$ python3 -q
>>> import numpy as np
>>> import numpy.linalg as la
>>> np.set_printoptions(precision=3, suppress=True, linewidth=120, sign=" ")
>>> def tidy(a):
...     return np.round(a, 3) + 0
... 
>>> rng = np.random.default_rng(841)
>>> arr = np.eye(3, dtype=int)[rng.permutation(3)] * np.array([4, 3, 2])
>>> arr
array([[ 0,  3,  0],
       [ 0,  0,  2],
       [ 4,  0,  0]])
>>> W = np.array([[-3, -3], [-3, -2], [3, 1]])
>>> b = np.array([2, 0])
>>> H = np.maximum(arr @ W + b, 0)
>>> la.matrix_rank(H)
np.int64(1)
>>> tidy((H > 0).mean(axis=0))
array([ 0.333,  0.333])
>>> H
array([[ 0,  0],
       [ 8,  2],
       [ 0,  0]])
>>> (H > 0).astype(int)
array([[ 0,  0],
       [ 1,  1],
       [ 0,  0]])
>>> W2 = np.array([[3, 3, 3], [3, 1, 2]])
>>> (H @ W2).round(6).argmax(axis=1)
array([ 0,  0,  0])
>>> H @ W2
array([[  0,   0,   0],
       [ 30,  26,  28],
       [  0,   0,   0]])
>>> W @ W2
array([[-18, -12, -15],
       [-15, -11, -13],
       [ 12,  10,  11]])
>>> tidy(la.pinv(arr))
array([[ 0.   ,  0.   ,  0.25 ],
       [ 0.333,  0.   ,  0.   ],
       [ 0.   ,  0.5  ,  0.   ]])
>>> arr.T @ arr
array([[ 16,   0,   0],
       [  0,   9,   0],
       [  0,   0,   4]])
>>> arr @ arr.T
array([[  9,   0,   0],
       [  0,   4,   0],
       [  0,   0,  16]])
